% ipython --no-banner

In [1]: import numpy as np

In [2]: np.set_printoptions(precision=4, suppress=True, linewidth=200)

In [3]: tidy = lambda a: np.round(a, 4) + 0

In [4]: A2 = np.array([[1, 1, 0]])

In [5]: X = np.block([[np.zeros((1, 1)), A2], [A2.T, np.zeros((3, 3))]])

In [6]: X
Out[6]: 
array([[0., 1., 1., 0.],
       [1., 0., 0., 0.],
       [1., 0., 0., 0.],
       [0., 0., 0., 0.]])

In [7]: X @ X
Out[7]: 
array([[2., 0., 0., 0.],
       [0., 1., 1., 0.],
       [0., 1., 1., 0.],
       [0., 0., 0., 0.]])

In [8]: np.trace(X @ X @ X) // 6
Out[8]: np.float64(0.0)

In [9]: L = np.diag(X.sum(axis=1)) - X

In [10]: np.linalg.matrix_rank(L)
Out[10]: np.int64(2)

In [11]: tidy(np.linalg.det(X[::-1]))
Out[11]: np.float64(0.0)

In [12]: tidy(np.poly(X))
Out[12]: array([ 1.,  0., -2.,  0.,  0.])

In [13]: tidy(np.linalg.eigvals(X).sum().real)
Out[13]: np.float64(0.0)

In [14]: print(tidy(np.linalg.det(X.T)))
0.0

In [15]: Uu, sv, vt = np.linalg.svd(X)

In [16]: evecs = vt[:(sv > 1e-8).sum()]

In [17]: rng = np.random.default_rng(265)

In [18]: vec = X[0] + 3 * X[2] + rng.integers(2) * np.eye(4)[2]

In [19]: vec
Out[19]: array([3., 1., 2., 0.])

In [20]: tidy(np.diag(evecs.T @ evecs))
Out[20]: array([1. , 0.5, 0.5, 0. ])

In [21]: tidy(np.linalg.norm(vec - evecs.T @ evecs @ vec))
Out[21]: np.float64(0.7071)

In [22]: np.linalg.matrix_rank(np.vstack([X, vec]))
Out[22]: np.int64(3)

In [23]: print(np.all(np.linalg.eigvalsh(X) > 0))
False

In [24]: A = np.load("m.npy")

In [25]: A
Out[25]: 
array([[1.    , 0.2   , 0.04  , 0.008 , 0.0016],
       [0.2   , 1.    , 0.2   , 0.04  , 0.008 ],
       [0.04  , 0.2   , 1.    , 0.2   , 0.04  ],
       [0.008 , 0.04  , 0.2   , 1.    , 0.2   ],
       [0.0016, 0.008 , 0.04  , 0.2   , 1.    ]])

In [26]: vals, evecs = np.linalg.eigh(A)

In [27]: vec = np.array([3, 3, 3, 0, 1])

In [28]: tidy(evecs * np.sqrt(vals) @ evecs.T)
Out[28]: 
array([[0.9949, 0.1   , 0.015 , 0.0025, 0.0004],
       [0.1   , 0.9899, 0.0995, 0.015 , 0.0025],
       [0.015 , 0.0995, 0.9898, 0.0995, 0.015 ],
       [0.0025, 0.015 , 0.0995, 0.9899, 0.1   ],
       [0.0004, 0.0025, 0.015 , 0.1   , 0.9949]])

In [29]: tidy(vec @ A @ vec / (vec @ vec)), tidy(vals[0]), tidy(vals[-1])
Out[29]: (np.float64(1.2935), np.float64(0.6955), np.float64(1.3988))

In [30]: print(tidy(vec @ A @ vec))
36.2176

In [31]: tidy(evecs * np.maximum(vals, 0) @ evecs.T)
Out[31]: 
array([[1.    , 0.2   , 0.04  , 0.008 , 0.0016],
       [0.2   , 1.    , 0.2   , 0.04  , 0.008 ],
       [0.04  , 0.2   , 1.    , 0.2   , 0.04  ],
       [0.008 , 0.04  , 0.2   , 1.    , 0.2   ],
       [0.0016, 0.008 , 0.04  , 0.2   , 1.    ]])

In [32]: A2 = A + rng.integers(-2, 3, (5, 2)) @ rng.integers(-2, 3, (2, 5))

In [33]: print(A2)
[[ 5.     -0.8     1.04   -0.992  -0.9984]
 [ 8.2    -1.      2.2    -1.96   -1.992 ]
 [-5.96    1.2    -2.      1.2     1.04  ]
 [-3.992   1.04   -0.8     2.      1.2   ]
 [ 0.0016 -1.992  -5.96   -1.8    -1.    ]]

In [34]: tidy(np.linalg.svd(A2 - A, compute_uv=False))
Out[34]: array([12.8908,  7.0589,  0.    ,  0.    ,  0.    ])

In [35]: J = np.array([[3, 3, 2, 1, 3],
    ...:     [2, 0, 2, 2, 1],
    ...:     [3, 2, 2, 1, 1],
    ...:     [3, 0, 2, 2, 1],
    ...:     [0, 2, 0, 2, 3],
    ...:     [1, 0, 2, 0, 2]])

In [36]: J[:, 0] = 4 * J[:, 3]

In [37]: J
Out[37]: 
array([[4, 3, 2, 1, 3],
       [8, 0, 2, 2, 1],
       [4, 2, 2, 1, 1],
       [8, 0, 2, 2, 1],
       [8, 2, 0, 2, 3],
       [0, 0, 2, 0, 2]])

In [38]: Uu, sv, vt = np.linalg.svd(J)

In [39]: evecs = vt[:(sv > 1e-8).sum()]

In [40]: vec = J[1] + 5 * J[5] + rng.integers(2) * np.eye(5)[4]

In [41]: vec
Out[41]: array([ 8.,  0., 12.,  2., 12.])

In [42]: tidy(np.diag(evecs.T @ evecs))
Out[42]: array([0.9412, 1.    , 1.    , 0.0588, 1.    ])

In [43]: print(np.allclose(evecs.T @ evecs @ vec, vec))
True

In [44]: tidy(evecs.T @ evecs)
Out[44]: 
array([[0.9412, 0.    , 0.    , 0.2353, 0.    ],
       [0.    , 1.    , 0.    , 0.    , 0.    ],
       [0.    , 0.    , 1.    , 0.    , 0.    ],
       [0.2353, 0.    , 0.    , 0.0588, 0.    ],
       [0.    , 0.    , 0.    , 0.    , 1.    ]])

In [45]: rk = np.linalg.matrix_rank(J)

In [46]: rk
Out[46]: np.int64(4)

In [47]: ns = np.linalg.svd(J)[2][rk:].T

In [48]: tidy(ns[:, 0] / ns[np.abs(ns[:, 0]).round(6).argmax(), 0])
Out[48]: array([-0.25,  0.  ,  0.  ,  1.  ,  0.  ])

In [49]: tidy(ns @ ns.T)
Out[49]: 
array([[ 0.0588,  0.    ,  0.    , -0.2353,  0.    ],
       [ 0.    ,  0.    ,  0.    ,  0.    ,  0.    ],
       [ 0.    ,  0.    ,  0.    ,  0.    ,  0.    ],
       [-0.2353,  0.    ,  0.    ,  0.9412,  0.    ],
       [ 0.    ,  0.    ,  0.    ,  0.    ,  0.    ]])

In [50]: np.allclose(J @ ns, 0)
Out[50]: True

In [51]: u, r1 = J[0], J[4]

In [52]: u @ r1
Out[52]: np.int64(49)

In [53]: p = (u @ r1) / (u @ u) * u

In [54]: print(tidy(np.linalg.norm(u + r1) ** 2 + np.linalg.norm(u - r1) ** 2))
240.0

In [55]: tidy((r1 - p) @ u)
Out[55]: np.float64(0.0)

In [56]: tidy(r1 - p)
Out[56]: array([ 2.9744, -1.7692, -2.5128,  0.7436, -0.7692])

In [57]: A2 = J / np.sqrt((J ** 2).mean(axis=1, keepdims=True))

In [58]: tidy(J - J.mean(axis=1, keepdims=True))
Out[58]: 
array([[ 1.4,  0.4, -0.6, -1.6,  0.4],
       [ 5.4, -2.6, -0.6, -0.6, -1.6],
       [ 2. ,  0. ,  0. , -1. , -1. ],
       [ 5.4, -2.6, -0.6, -0.6, -1.6],
       [ 5. , -1. , -3. , -1. ,  0. ],
       [-0.8, -0.8,  1.2, -0.8,  1.2]])

In [59]: tidy(np.linalg.norm(A2, axis=1))
Out[59]: array([2.2361, 2.2361, 2.2361, 2.2361, 2.2361, 2.2361])

In [60]: np.linalg.matrix_rank(A2) == np.linalg.matrix_rank(J)
Out[60]: np.True_

In [61]: print(np.linalg.matrix_rank(J - J.mean(axis=1, keepdims=True)))
4

In [62]: F = np.load("run15.npy")

In [63]: F
Out[63]: 
array([[ -7.8008,   1.1816,   6.281 ,  -6.0287,  -4.5476],
       [ -2.0661,   0.9243,  -0.9225,   2.6017,  -6.0307],
       [ -1.7059,  -1.1628,   4.5134,  -3.785 ,  -0.6307],
       [-14.5706,   5.1577,   3.6694,  -8.89  ,  -9.8912],
       [  8.8382,  -6.2762,   2.2388,   9.5298,  -2.7248],
       [  2.2541,  -0.9509,  -0.5507,  -0.8584,   4.8347],
       [ -5.062 ,   2.3579,   4.1362,  -5.0354,  -3.0451],
       [  3.7135,  -0.7157,  -0.2375,   2.7174,  -1.8208],
       [-15.4287,   4.4215,   7.2597,  -8.1412, -12.262 ],
       [-16.7635,   6.1959,   7.3202,  -9.6058, -13.2361],
       [ -3.5375,   0.6211,   0.8983,   1.1416,  -7.2413],
       [  6.2384,  -0.9067,  -3.2551,   4.5333,   4.7471],
       [ -2.9898,  -0.4542,   0.0595,   0.2328,  -0.4191],
       [  8.965 ,  -3.3961,  -4.0781,   7.3047,   0.8052],
       [-11.1944,   3.341 ,   3.272 ,  -6.9496,  -8.308 ],
       [  1.1909,   1.4145,  -5.3439,   0.0936,   3.291 ],
       [  2.6294,   0.6386,  -0.5884,   1.2763,   1.1691],
       [ 12.5014,  -1.3711,  -5.4532,   2.9818,  10.5918],
       [ 15.6141,  -7.4133,  -3.4038,  14.3502,   5.9933],
       [ -5.2966,   1.4721,   1.0424,  -0.3055,  -4.614 ],
       [-17.4785,   7.1789,   3.2671, -11.6728, -11.6563],
       [  1.2073,  -0.663 ,  -1.3076,   0.8371,   0.7664],
       [  2.5188,  -1.7462,   1.2774,   3.3762,  -2.326 ],
       [ -7.4965,   2.3464,   5.0827,  -8.4735,  -2.3755],
       [  7.9297,  -1.0116,  -4.9053,  -0.8809,  14.0565]])

In [64]: W2 = F[[22, 7]].astype(float)

In [65]: for _ in range(4):
    ...:     idx = np.linalg.norm(F[:, None] - W2, axis=-1).argmin(axis=1)
    ...:     W2 = np.array([F[idx == j].mean(axis=0) for j in range(2)])
    ...: 

In [66]: idx
Out[66]: array([0, 0, 0, 0, 1, 1, 0, 1, 0, 0, 0, 1, 1, 1, 0, 1, 1, 1, 1, 0, 0, 1, 1, 0, 1])

In [67]: tidy(W2)
Out[67]: 
array([[-9.0334,  2.8363,  3.8183, -5.4287, -6.9865],
       [ 5.4316, -1.7578, -1.9652,  3.4995,  2.9973]])

In [68]: Uu, sv, vt = np.linalg.svd(W2)

In [69]: np.argmax(sv[:-1] / (sv[1:] + 1e-6)) + 1
Out[69]: np.int64(1)

In [70]: tidy(sv)
Out[70]: array([15.4676,  0.974 ])

In [71]: A2 = Uu[:, :1] @ np.diag(sv[:1]) @ vt[:1]

In [72]: np.linalg.matrix_rank(W2, rtol=0.05)
Out[72]: np.int64(2)

In [73]: print(tidy(np.linalg.norm(W2 - A2) / np.linalg.norm(W2)))
0.0628

In [74]: A2 = np.array([[-1, 0], [1, 2], [-3, 3], [2, 0], [-3, 1]])

In [75]: tidy(np.einsum("ij->j", F))
Out[75]: array([-37.7901,  11.1837,  20.272 , -19.6503, -44.8741])

In [76]: print(np.linalg.matrix_rank(np.vstack([F, A2.T])))
5

In [77]: np.linalg.matrix_rank(F @ A2)
Out[77]: np.int64(2)

In [78]: A2 = F / np.linalg.norm(F, axis=1, keepdims=True)

In [79]: G = A2 @ A2.T

In [80]: print(np.argwhere(np.triu(np.abs(G) > 0.95, 1)))
[[ 0  6]
 [ 0  8]
 [ 0 11]
 [ 0 21]
 [ 0 23]
 [ 3  8]
 [ 3  9]
 [ 3 11]
 [ 3 14]
 [ 3 18]
 [ 3 20]
 [ 4 22]
 [ 5 10]
 [ 5 24]
 [ 6 11]
 [ 6 21]
 [ 6 23]
 [ 8  9]
 [ 8 11]
 [ 8 14]
 [ 8 17]
 [ 8 20]
 [ 9 11]
 [ 9 14]
 [ 9 17]
 [ 9 20]
 [10 24]
 [11 14]
 [11 20]
 [13 18]
 [13 23]
 [14 20]
 [17 19]
 [18 20]
 [18 23]]

In [81]: print(tidy(np.degrees(np.arccos(np.clip(G[16, 21], -1, 1)))))
40.6093

In [82]: (G - 2 * np.eye(25)).round(6).argmax(axis=1)
Out[82]: array([ 6, 10,  0, 14, 22, 24,  0,  4,  9,  8,  1, 17, 19, 18,  3, 24, 11, 11, 13,  8,  3, 11,  4,  6,  5])

In [83]: Xs = (F - F.mean(axis=0)) / F.std(axis=0)

In [84]: Xs.std(axis=0)
Out[84]: array([1., 1., 1., 1., 1.])

In [85]: b = np.linalg.lstsq(np.delete(Xs, 3, axis=1), Xs[:, 3])[0]

In [86]: print(tidy(b))
[ 0.6516 -0.5312 -0.3741 -0.6242]

In [87]: A2 = np.array([[0, -5, -3], [4, -3, 1], [2, -3, 3]])

In [88]: E = np.triu(A2, 1)

In [89]: E
Out[89]: 
array([[ 0, -5, -3],
       [ 0,  0,  1],
       [ 0,  0,  0]])

In [90]: A2 = np.array([[4, 3], [4, -1]])

In [91]: W2 = np.kron(A2, E)

In [92]: tidy(np.linalg.norm(W2, 2)), tidy(np.linalg.norm(A2, 2) * np.linalg.norm(E, 2))
Out[92]: (np.float64(34.4356), np.float64(34.4356))

In [93]: W2
Out[93]: 
array([[  0, -20, -12,   0, -15,  -9],
       [  0,   0,   4,   0,   0,   3],
       [  0,   0,   0,   0,   0,   0],
       [  0, -20, -12,   0,   5,   3],
       [  0,   0,   4,   0,   0,  -1],
       [  0,   0,   0,   0,   0,   0]])

In [94]: np.linalg.matrix_rank(W2)
Out[94]: np.int64(4)
